$ ipython --no-banner

In [1]: import numpy as np

In [2]: np.set_printoptions(suppress=True, linewidth=200)

In [3]: def tidy(a):
   ...:     return np.round(a, 2) + 0
   ...: 

In [4]: K = np.array([[1, -3, 9, -27],
   ...:     [1, -2, 4, -8],
   ...:     [1, -1, 1, -1],
   ...:     [1, 0, 0, 0],
   ...:     [1, 1, 1, 1],
   ...:     [1, 2, 4, 8],
   ...:     [1, 3, 9, 27],
   ...:     [1, 4, 16, 64],
   ...:     [1, 5, 25, 125],
   ...:     [1, 6, 36, 216],
   ...:     [1, 7, 49, 343]])

In [5]: K.reshape(2, -1)
Out[5]: 
array([[  1,  -3,   9, -27,   1,  -2,   4,  -8,   1,  -1,   1,  -1,   1,   0,   0,   0,   1,   1,   1,   1,   1,   2],
       [  4,   8,   1,   3,   9,  27,   1,   4,  16,  64,   1,   5,  25, 125,   1,   6,  36, 216,   1,   7,  49, 343]])

In [6]: K.ravel(order="F")
Out[6]: 
array([  1,   1,   1,   1,   1,   1,   1,   1,   1,   1,   1,  -3,  -2,  -1,   0,   1,   2,   3,   4,   5,   6,   7,   9,   4,   1,   0,   1,   4,   9,  16,  25,  36,  49, -27,  -8,  -1,   0,   1,
         8,  27,  64, 125, 216, 343])

In [7]: K.reshape(-1, 2)
Out[7]: 
array([[  1,  -3],
       [  9, -27],
       [  1,  -2],
       [  4,  -8],
       [  1,  -1],
       [  1,  -1],
       [  1,   0],
       [  0,   0],
       [  1,   1],
       [  1,   1],
       [  1,   2],
       [  4,   8],
       [  1,   3],
       [  9,  27],
       [  1,   4],
       [ 16,  64],
       [  1,   5],
       [ 25, 125],
       [  1,   6],
       [ 36, 216],
       [  1,   7],
       [ 49, 343]])

In [8]: blk = K.reshape(11, 2, -1)

In [9]: np.swapaxes(blk, 1, 2)[8]
Out[9]: 
array([[  1,  25],
       [  5, 125]])

In [10]: blk.sum(axis=1)
Out[10]: 
array([[ 10, -30],
       [  5, -10],
       [  2,  -2],
       [  1,   0],
       [  2,   2],
       [  5,  10],
       [ 10,  30],
       [ 17,  68],
       [ 26, 130],
       [ 37, 222],
       [ 50, 350]])

In [11]: np.einsum("ihd,jhd->hij", blk, blk).shape
Out[11]: (2, 11, 11)

In [12]: blk[:, 0]
Out[12]: 
array([[ 1, -3],
       [ 1, -2],
       [ 1, -1],
       [ 1,  0],
       [ 1,  1],
       [ 1,  2],
       [ 1,  3],
       [ 1,  4],
       [ 1,  5],
       [ 1,  6],
       [ 1,  7]])

In [13]: np.einsum("ihd,ihd->ih", blk, blk)
Out[13]: 
array([[    10,    810],
       [     5,     80],
       [     2,      2],
       [     1,      0],
       [     2,      2],
       [     5,     80],
       [    10,    810],
       [    17,   4352],
       [    26,  16250],
       [    37,  47952],
       [    50, 120050]])

In [14]: blk.transpose(1, 0, 2)
Out[14]: 
array([[[  1,  -3],
        [  1,  -2],
        [  1,  -1],
        [  1,   0],
        [  1,   1],
        [  1,   2],
        [  1,   3],
        [  1,   4],
        [  1,   5],
        [  1,   6],
        [  1,   7]],

       [[  9, -27],
        [  4,  -8],
        [  1,  -1],
        [  0,   0],
        [  1,   1],
        [  4,   8],
        [  9,  27],
        [ 16,  64],
        [ 25, 125],
        [ 36, 216],
        [ 49, 343]]])

In [15]: r0 = np.array([4, -4, 1])

In [16]: np.correlate(K[8], K[6], "full")
Out[16]: array([  27,  144,  723, 3616, 1205,  400,  125])

In [17]: np.cross(K[8, :3], K[6, :3])
Out[17]: array([-30,  16,  -2])

In [18]: Y = np.c_[K[:, :2] @ np.array([[2, 1], [2, 1]]), np.array([-2, 3, 1, -1, 2, 0, 2, 2, 0, -1, 3])]

In [19]: Y
Out[19]: 
array([[-4, -2, -2],
       [-2, -1,  3],
       [ 0,  0,  1],
       [ 2,  1, -1],
       [ 4,  2,  2],
       [ 6,  3,  0],
       [ 8,  4,  2],
       [10,  5,  2],
       [12,  6,  0],
       [14,  7, -1],
       [16,  8,  3]])

In [20]: tidy(np.linalg.lstsq(K, Y[:, 0])[0])
Out[20]: array([2., 2., 0., 0.])

In [21]: np.linalg.matrix_rank(np.c_[K, Y])
Out[21]: np.int64(5)

In [22]: M = np.load("w.npy")

In [23]: M
Out[23]: 
array([[ 0,  0,  0,  0,  0],
       [-2,  0, -2,  1, -2],
       [-5,  1, -4, -1, -1],
       [-3, -2,  3,  2, -3],
       [ 3, -3,  2,  6, -4],
       [ 0,  0,  0,  0,  0],
       [-2,  0, -2,  1, -2],
       [-2,  0, -2,  1, -2],
       [ 3, -1, -3,  3,  0],
       [ 0,  1,  0, -1,  0],
       [ 1, -1, -5,  4, -2],
       [ 3, -1, -3,  3,  0],
       [-3,  1, -2, -2,  1],
       [ 0, -2,  0,  4, -3],
       [ 3, -3,  2,  6, -4],
       [-3,  1, -2, -2,  1],
       [ 3, -1, -3,  3,  0],
       [ 0,  1,  0, -1,  0],
       [ 0,  0,  0,  0,  0],
       [-3, -2,  3,  2, -3],
       [ 3,  0,  2,  1, -1],
       [ 3, -1, -3,  3,  0],
       [-5, -2,  1,  3, -5],
       [ 0,  0,  0,  0,  0],
       [ 3,  0,  2,  1, -1],
       [ 0,  0,  0,  0,  0],
       [ 3,  0, -3,  2,  0],
       [ 0,  0,  0,  0,  0],
       [-3,  1, -2, -2,  1],
       [ 0,  0,  0,  0,  0],
       [ 0,  0,  0,  0,  0],
       [ 0,  0,  0,  0,  0],
       [ 0,  0,  0,  0,  0],
       [ 0,  0, -5,  1,  1],
       [ 3,  0,  2,  1, -1],
       [-2,  0, -2,  1, -2],
       [-3,  1, -2, -2,  1],
       [ 3, -1, -3,  3,  0],
       [ 0, -2,  5,  3, -4],
       [ 0,  0,  0,  0,  0],
       [ 0,  0,  0,  0,  0],
       [-3,  1, -2, -2,  1],
       [-2,  0, -2,  1, -2]])

In [24]: C2 = np.cov(M, rowvar=False)

In [25]: np.median(M, axis=0)
Out[25]: array([0., 0., 0., 1., 0.])

In [26]: tidy(np.polyfit(M[:, 2], M[:, 1], 1))
Out[26]: array([-0.2 , -0.46])

In [27]: C2.shape
Out[27]: (5, 5)

In [28]: tidy(M.std(axis=0))
Out[28]: array([2.32, 1.05, 2.17, 1.98, 1.55])

In [29]: tidy(np.linalg.eigvalsh(C2)[::-1])
Out[29]: array([8.85, 5.59, 3.28, 0.23, 0.  ])

In [30]: Z = np.array([[-1, 2, -2, -1, 0, 2, 0]])

In [31]: rng = np.random.default_rng(127)

In [32]: W0 = rng.normal(size=(18, 1)) @ Z + np.array([-3, 3, 9, -3, -7, -7, 5])

In [33]: tidy(W0)
Out[33]: 
array([[ -1.39,  -0.22,  12.22,  -1.39,  -7.  , -10.22,   5.  ],
       [ -1.17,  -0.66,  12.66,  -1.17,  -7.  , -10.66,   5.  ],
       [ -3.46,   3.92,   8.08,  -3.46,  -7.  ,  -6.08,   5.  ],
       [ -2.52,   2.03,   9.97,  -2.52,  -7.  ,  -7.97,   5.  ],
       [ -1.28,  -0.43,  12.43,  -1.28,  -7.  , -10.43,   5.  ],
       [ -4.61,   6.22,   5.78,  -4.61,  -7.  ,  -3.78,   5.  ],
       [ -4.13,   5.25,   6.75,  -4.13,  -7.  ,  -4.75,   5.  ],
       [ -1.73,   0.45,  11.55,  -1.73,  -7.  ,  -9.55,   5.  ],
       [ -2.74,   2.48,   9.52,  -2.74,  -7.  ,  -7.52,   5.  ],
       [ -2.3 ,   1.6 ,  10.4 ,  -2.3 ,  -7.  ,  -8.4 ,   5.  ],
       [ -3.48,   3.96,   8.04,  -3.48,  -7.  ,  -6.04,   5.  ],
       [ -2.55,   2.1 ,   9.9 ,  -2.55,  -7.  ,  -7.9 ,   5.  ],
       [ -2.65,   2.31,   9.69,  -2.65,  -7.  ,  -7.69,   5.  ],
       [ -3.74,   4.48,   7.52,  -3.74,  -7.  ,  -5.52,   5.  ],
       [ -3.26,   3.52,   8.48,  -3.26,  -7.  ,  -6.48,   5.  ],
       [ -2.42,   1.83,  10.17,  -2.42,  -7.  ,  -8.17,   5.  ],
       [ -1.74,   0.47,  11.53,  -1.74,  -7.  ,  -9.53,   5.  ],
       [ -3.94,   4.87,   7.13,  -3.94,  -7.  ,  -5.13,   5.  ]])

In [34]: x0 = np.array([1, 1, 4, 5])

In [35]: rhs = K @ x0

In [36]: tidy(np.linalg.pinv(K) @ K)
Out[36]: 
array([[1., 0., 0., 0.],
       [0., 1., 0., 0.],
       [0., 0., 1., 0.],
       [0., 0., 0., 1.]])

In [37]: rhs
Out[37]: array([-101,  -25,   -1,    1,   11,   59,  175,  389,  731, 1231, 1919])

In [38]: tidy(np.linalg.lstsq(K, rhs)[0])
Out[38]: array([1., 1., 4., 5.])

In [39]: tidy(np.linalg.solve(K.T @ K, K.T @ rhs))
Out[39]: array([1., 1., 4., 5.])

In [40]: rhs = rhs + 0.05 * rng.normal(size=11)

In [41]: tidy(rhs)
Out[41]: array([-100.98,  -25.  ,   -0.94,    1.07,   10.96,   59.04,  174.95,  389.04,  730.98, 1231.04, 1919.03])

In [42]: b, *_ = np.linalg.lstsq(K, rhs)

In [43]: tidy(K.T @ (rhs - K @ b))
Out[43]: array([0., 0., 0., 0.])

In [44]: b.round()
Out[44]: array([1., 1., 4., 5.])

In [45]: [round(float(np.linalg.norm(np.linalg.solve(K.T @ K + lam * np.eye(4), K.T @ rhs))), 2) for lam in (0, 1, 10, 100)]
Out[45]: [6.56, 6.54, 6.47, 6.13]
